In [1]: import numpy as np

In [2]: from numpy import linalg as LA

In [3]: np.set_printoptions(precision=3, suppress=True, linewidth=100, sign=" ")

In [4]: tidy = lambda a: np.round(a, 3) + 0

In [5]: m1 = np.loadtxt("layer17.csv", delimiter=",")

In [6]: print(tidy(m1))
[[-0.246 -0.456  0.349  0.332 -0.541  0.065  0.45 ]
 [-0.246 -0.52   0.047  0.295  0.404 -0.542 -0.351]
 [-0.887  0.067 -0.061 -0.421  0.066  0.155 -0.003]
 [ 0.148 -0.351 -0.322 -0.274  0.43  -0.04   0.7  ]
 [-0.099 -0.106 -0.876  0.275 -0.352  0.028 -0.11 ]
 [-0.246  0.564 -0.019  0.614  0.299 -0.117  0.376]
 [ 0.    -0.255  0.027  0.315  0.376  0.813 -0.178]]

In [7]: print(tidy(m1 @ m1.T))
[[ 1.  0.  0.  0.  0.  0.  0.]
 [ 0.  1.  0.  0.  0.  0.  0.]
 [ 0.  0.  1.  0.  0.  0.  0.]
 [ 0.  0.  0.  1.  0.  0.  0.]
 [ 0.  0.  0.  0.  1.  0.  0.]
 [ 0.  0.  0.  0.  0.  1.  0.]
 [ 0.  0.  0.  0.  0.  0.  1.]]

In [8]: vec = np.array([2, -2, 0, 0, 3, -1, 1])

In [9]: target = m1 @ vec

In [10]: print(tidy(target))
[-0.819  1.949 -1.869  3.029 -1.179 -0.231  0.648]

In [11]: print(tidy(LA.solve(m1.T, m1[5])))
[ 0.  0.  0.  0.  0.  1.  0.]

In [12]: print(tidy(LA.solve(m1, -1 * target)))
[-2.  2.  0.  0. -3.  1. -1.]

In [13]: B = m1 / LA.norm(m1, axis=1, keepdims=True)

In [14]: gram = B @ B.T

In [15]: print((np.abs(gram) > 0.9).astype(int))
[[ 1  0  0  0  0  0  0]
 [ 0  1  0  0  0  0  0]
 [ 0  0  1  0  0  0  0]
 [ 0  0  0  1  0  0  0]
 [ 0  0  0  0  1  0  0]
 [ 0  0  0  0  0  1  0]
 [ 0  0  0  0  0  0  1]]

In [16]: print(tidy(gram))
[[ 1.  0.  0.  0.  0.  0.  0.]
 [ 0.  1.  0.  0.  0.  0.  0.]
 [ 0.  0.  1.  0.  0.  0.  0.]
 [ 0.  0.  0.  1.  0.  0.  0.]
 [ 0.  0.  0.  0.  1.  0.  0.]
 [ 0.  0.  0.  0.  0.  1.  0.]
 [ 0.  0.  0.  0.  0.  0.  1.]]

In [17]: print(tidy(np.degrees(np.arccos(np.clip(gram[3, 4], -1, 1)))))
90.0

In [18]: print(tidy(gram[3]))
[ 0.  0.  0.  1.  0.  0.  0.]

In [19]: u = np.array([-4, 2, -2])

In [20]: print(tidy(np.convolve(m1[5], u)))
[ 0.985 -2.749  1.697 -3.621  0.069 -0.161 -2.335  0.985 -0.751]

In [21]: print(tidy(np.correlate(m1[5], m1[6], "full")))
[ 0.044 -0.301  0.369  0.01   0.61   0.567  0.     0.377 -0.044  0.039  0.04  -0.096  0.   ]
